% python3 -q
>>> import numpy as np
>>> from numpy import linalg as LA
>>> np.set_printoptions(suppress=True, linewidth=160)
>>> rnd = lambda a: np.round(a, 2) + 0
>>> M = np.load("x.npy")
>>> M
array([[ 3.,  2.,  4.,  2.,  2.,  0.,  0.,  4.],
       [ 2.,  0.,  2.,  1.,  1.,  0.,  0.,  2.],
       [ 4.,  2.,  3.,  2.,  2.,  0.,  0.,  4.],
       [ 2.,  1.,  2.,  0.,  1.,  0.,  0.,  2.],
       [ 2.,  1.,  2.,  1.,  0.,  0.,  0.,  2.],
       [ 0.,  0.,  0.,  0.,  0., -1.,  0.,  0.],
       [ 0.,  0.,  0.,  0.,  0.,  0., -1.,  0.],
       [ 4.,  2.,  4.,  2.,  2.,  0.,  0.,  3.]])
>>> # equal to its transpose
>>> M @ M
array([[53., 26., 52., 26., 26.,  0.,  0., 52.],
       [26., 14., 26., 13., 13.,  0.,  0., 26.],
       [52., 26., 53., 26., 26.,  0.,  0., 52.],
       [26., 13., 26., 14., 13.,  0.,  0., 26.],
       [26., 13., 26., 13., 14.,  0.,  0., 26.],
       [ 0.,  0.,  0.,  0.,  0.,  1.,  0.,  0.],
       [ 0.,  0.,  0.,  0.,  0.,  0.,  1.,  0.],
       [52., 26., 52., 26., 26.,  0.,  0., 53.]])
>>> np.allclose(M, M.T)
True
>>> np.trace(M)
np.float64(7.0)
>>> rnd(np.sort(np.abs(LA.eigvals(M))))
array([ 1.,  1.,  1.,  1.,  1.,  1.,  1., 14.])
>>> C2 = M.T @ M
>>> rnd(LA.svd(M, compute_uv=False) ** 2)
array([196.,   1.,   1.,   1.,   1.,   1.,   1.,   1.])
>>> (M @ M.T).shape
(8, 8)
>>> np.diag(C2)
array([53., 14., 53., 14., 14.,  1.,  1., 53.])
>>> rnd(LA.eigvalsh(C2)[::-1])
array([196.,   1.,   1.,   1.,   1.,   1.,   1.,   1.])
>>> np.trace(C2), (M ** 2).sum()
(np.float64(203.0), np.float64(203.0))
>>> LA.matrix_rank(C2)
np.int64(8)
>>> C2
array([[53., 26., 52., 26., 26.,  0.,  0., 52.],
       [26., 14., 26., 13., 13.,  0.,  0., 26.],
       [52., 26., 53., 26., 26.,  0.,  0., 52.],
       [26., 13., 26., 14., 13.,  0.,  0., 26.],
       [26., 13., 26., 13., 14.,  0.,  0., 26.],
       [ 0.,  0.,  0.,  0.,  0.,  1.,  0.,  0.],
       [ 0.,  0.,  0.,  0.,  0.,  0.,  1.,  0.],
       [52., 26., 52., 26., 26.,  0.,  0., 53.]])
>>> np.allclose(C2, C2.T)
True
>>> feats = np.load("data.npy")
>>> feats
array([[5., 1., 1.],
       [4., 6., 3.],
       [0., 0., 2.]])
>>> np.allclose(feats, feats.T)
False
>>> (feats - feats.T) / 2
array([[ 0. , -1.5,  0.5],
       [ 1.5,  0. ,  1.5],
       [-0.5, -1.5,  0. ]])
>>> (feats + feats.T) / 2
array([[5. , 2.5, 0.5],
       [2.5, 6. , 1.5],
       [0.5, 1.5, 2. ]])
>>> np.count_nonzero(feats)
np.int64(7)
>>> rnd(LA.norm(feats))
np.float64(9.59)
>>> feats.sum(axis=1)
array([ 7., 13.,  2.])
>>> rnd(LA.svd(feats, compute_uv=False))
array([8.84, 3.26, 1.81])
>>> np.unravel_index(np.abs(feats).argmax(), feats.shape)
(np.int64(1), np.int64(1))
>>> feats[3]
Traceback (most recent call last):
  File "<python-input-30>", line 1, in <module>
    feats[3]
    ~~~~~^^^
IndexError: index 3 is out of bounds for axis 0 with size 3
>>> feats - feats[0]
array([[ 0.,  0.,  0.],
       [-1.,  5.,  2.],
       [-5., -1.,  1.]])
>>> feats.shape
(3, 3)
>>> A2 = np.array([[2, 0], [-2, 0]])
>>> C = np.array([[0, -2, 1, 0, 0],
...     [1, 2, -2, 1, 1],
...     [-2, -1, 2, 2, -1],
...     [-1, 0, -1, -2, 1],
...     [-2, 1, -2, -1, 1]])
>>> m1 = np.block([[A2, np.array([[-5, 1, -2, -4, 3], [1, 8, -6, 8, -8]])], [np.zeros((5, 2)), C]])
>>> m1
array([[ 2.,  0., -5.,  1., -2., -4.,  3.],
       [-2.,  0.,  1.,  8., -6.,  8., -8.],
       [ 0.,  0.,  0., -2.,  1.,  0.,  0.],
       [ 0.,  0.,  1.,  2., -2.,  1.,  1.],
       [ 0.,  0., -2., -1.,  2.,  2., -1.],
       [ 0.,  0., -1.,  0., -1., -2.,  1.],
       [ 0.,  0., -2.,  1., -2., -1.,  1.]])
>>> # looks like rank 6
>>> np.unique(m1.round(6), axis=0).shape
(7, 7)
>>> np.allclose(m1[:-1].T @ LA.lstsq(m1[:-1].T, m1[-1])[0], m1[-1])
True
>>> C2 = m1.T @ m1
>>> np.diag(C2)
array([ 8.,  0., 36., 75., 54., 90., 77.])
>>> np.trace(C2), (m1 ** 2).sum()
(np.float64(340.0), np.float64(340.0))
>>> rnd(LA.eigvalsh(C2)[::-1])
array([251.24,  66.74,  17.41,   3.11,   1.15,   0.35,   0.  ])
>>> rng = np.random.default_rng(5)
>>> labels = rng.permutation(7)
>>> labels
array([1, 4, 2, 3, 6, 5, 0])
>>> A2 = m1[labels][:, labels]
>>> rnd(np.sort(np.abs(LA.eigvals(A2))))
array([0.  , 1.03, 1.52, 1.52, 2.  , 2.29, 2.57])
>>> np.diag(A2)
array([ 0.,  2.,  0.,  2.,  1., -2.,  2.])
>>> np.allclose(A2, m1)
False
>>> f, r1 = m1[3], m1[0]
>>> f @ f
np.float64(11.0)
>>> pr = (f @ r1) / (f @ f) * f
>>> LA.matrix_rank(np.outer(f, r1))
np.int64(1)
>>> mat = np.array([[6, -4, -6, 4], [-3, 5, 3, -5], [-12, 8, 6, -4], [6, -10, -3, 5]])
>>> mat
array([[  6,  -4,  -6,   4],
       [ -3,   5,   3,  -5],
       [-12,   8,   6,  -4],
       [  6, -10,  -3,   5]])
>>> P = np.triu(np.array([[2, 1, -2, -1], [2, -1, 0, 3], [-2, -3, -1, 1], [-2, -3, 2, -2]]), 1) + np.eye(4)
>>> A2 = P @ mat @ LA.inv(P)
>>> A2
array([[ 21., -26.,  30.,  71.],
       [ 15., -40.,  24., 121.],
       [ -6.,   4.,  -9.,  -8.],
       [  6., -16.,   9.,  50.]])
>>> rnd(np.poly(A2))
array([  1., -22., -13., 396., 324.])
>>> U, sigma, Vh = LA.svd(M)
>>> np.argmax(sigma[:-1] / (sigma[1:] + 1e-6)) + 1
np.int64(1)
>>> A2 = U[:, :1] @ np.diag(sigma[:1]) @ Vh[:1]
>>> rnd(A2)
array([[3.73, 1.87, 3.73, 1.87, 1.87, 0.  , 0.  , 3.73],
       [1.87, 0.93, 1.87, 0.93, 0.93, 0.  , 0.  , 1.87],
       [3.73, 1.87, 3.73, 1.87, 1.87, 0.  , 0.  , 3.73],
       [1.87, 0.93, 1.87, 0.93, 0.93, 0.  , 0.  , 1.87],
       [1.87, 0.93, 1.87, 0.93, 0.93, 0.  , 0.  , 1.87],
       [0.  , 0.  , 0.  , 0.  , 0.  , 0.  , 0.  , 0.  ],
       [0.  , 0.  , 0.  , 0.  , 0.  , 0.  , 0.  , 0.  ],
       [3.73, 1.87, 3.73, 1.87, 1.87, 0.  , 0.  , 3.73]])
>>> rnd(LA.norm(M - A2) / LA.norm(M))
np.float64(0.19)
>>> LA.matrix_rank(A2)
np.int64(1)
>>> U, sigma, Vh = LA.svd(A2)
>>> vecs = Vh[:(sigma > 1e-8).sum()]
>>> x = A2[5] + 4 * A2[6] + rng.integers(2) * np.eye(8)[4]
>>> x
array([0., 0., 0., 0., 1., 0., 0., 0.])
>>> rnd(LA.norm(x - vecs.T @ vecs @ x))
np.float64(0.97)
>>> LA.matrix_rank(np.vstack([A2, x]))
np.int64(2)
>>> f = np.array([3, -2, 0, -2, 0, 1, 1, 1])
>>> A2 = M + np.outer(f, np.eye(8)[3])
>>> A2
array([[ 3.,  2.,  4.,  5.,  2.,  0.,  0.,  4.],
       [ 2.,  0.,  2., -1.,  1.,  0.,  0.,  2.],
       [ 4.,  2.,  3.,  2.,  2.,  0.,  0.,  4.],
       [ 2.,  1.,  2., -2.,  1.,  0.,  0.,  2.],
       [ 2.,  1.,  2.,  1.,  0.,  0.,  0.,  2.],
       [ 0.,  0.,  0.,  1.,  0., -1.,  0.,  0.],
       [ 0.,  0.,  0.,  1.,  0.,  0., -1.,  0.],
       [ 4.,  2.,  4.,  3.,  2.,  0.,  0.,  3.]])
>>> LA.matrix_rank(A2 - M)
np.int64(1)
>>> LA.matrix_rank(LA.inv(A2) - LA.inv(M), tol=1e-8)
np.int64(1)
>>> Q, vecs = LA.qr(A2[:, :7])[0], LA.qr(A2[:, 7:])[0]
>>> sigma = LA.svd(Q.T @ vecs, compute_uv=False)
>>> rnd(sigma)
array([0.99])
>>> E = np.loadtxt("mat.csv", delimiter=",")
>>> E
array([[ 0.,  0.,  3.,  0.,  3.],
       [-1., -4., -2., -2., -2.],
       [ 3.,  4.,  0.,  2.,  0.],
       [ 0., -6., -1., -3., -2.],
       [-1.,  0.,  3.,  0.,  2.]])
>>> np.unique(E.round(6), axis=0).shape
(5, 5)
>>> rnd(E @ LA.pinv(E) @ E)
array([[ 0.,  0.,  3.,  0.,  3.],
       [-1., -4., -2., -2., -2.],
       [ 3.,  4.,  0.,  2.,  0.],
       [ 0., -6., -1., -3., -2.],
       [-1.,  0.,  3.,  0.,  2.]])
>>> LA.cond(E) > 100
np.True_
>>> rnd(LA.norm(E, 2) / LA.norm(E))
np.float64(0.85)
>>> W = np.array([[2, 0, 0],
...     [0, 2, 2],
...     [1, 0, 2],
...     [1, 1, 2],
...     [3, 0, 1],
...     [2, 0, 3],
...     [3, 0, 0]])
>>> b = np.array([3, 0, 2])
>>> hid = np.maximum(m1 @ W + b, 0)
>>> (hid > 0).astype(int)
array([[0, 1, 0],
       [0, 1, 1],
       [1, 0, 0],
       [1, 1, 1],
       [1, 0, 1],
       [0, 0, 0],
       [0, 1, 0]])
>>> LA.matrix_rank(hid)
np.int64(3)
>>> C = np.array([[3, 2, 0], [0, 1, -1], [4, -5, 4]])
>>> (hid @ C).round(6).argmax(axis=1)
array([1, 0, 0, 0, 0, 0, 1])
>>> W @ C
array([[  6,   4,   0],
       [  8,  -8,   6],
       [ 11,  -8,   8],
       [ 11,  -7,   7],
       [ 13,   1,   4],
       [ 18, -11,  12],
       [  9,   6,   0]])
>>> U, sigma, Vh = LA.svd(E)
>>> vecs = Vh[:(sigma > 1e-8).sum()]
>>> x = E[0] + -2 * E[4] + rng.integers(2) * np.eye(5)[4]
>>> x
array([ 2.,  0., -3.,  0., -1.])
>>> rnd(vecs.T @ vecs)
array([[1. , 0. , 0. , 0. , 0. ],
       [0. , 0.8, 0. , 0.4, 0. ],
       [0. , 0. , 1. , 0. , 0. ],
       [0. , 0.4, 0. , 0.2, 0. ],
       [0. , 0. , 0. , 0. , 1. ]])
>>> LA.matrix_rank(np.vstack([E, x]))
np.int64(4)
>>> rnd(np.diag(vecs.T @ vecs))
array([1. , 0.8, 1. , 0.2, 1. ])
>>> labels = rng.permutation(5)
>>> labels
array([0, 1, 3, 2, 4])
>>> A2 = E[labels][:, labels]
>>> A2
array([[ 0.,  0.,  0.,  3.,  3.],
       [-1., -4., -2., -2., -2.],
       [ 0., -6., -3., -1., -2.],
       [ 3.,  4.,  2.,  0.,  0.],
       [-1.,  0.,  0.,  3.,  2.]])
>>> W0 = np.array([[-16.0, -7.0, 4.0, 3.0],
...     [-4.0, -4.0, 0.0, 2.0],
...     [-50.0, -25.0, 10.0, 13.0],
...     [-30.0, -15.0, 8.0, 5.0]])
>>> LA.cond(W0) > 100
np.True_
>>> np.argsort(-LA.norm(W0, axis=0).round(6), kind="stable")[:3]
array([0, 1, 3])
>>> LA.matrix_rank(W0, rtol=0.1)
np.int64(1)
>>> rnd(LA.norm(W0, 2) / LA.norm(W0))
np.float64(1.0)
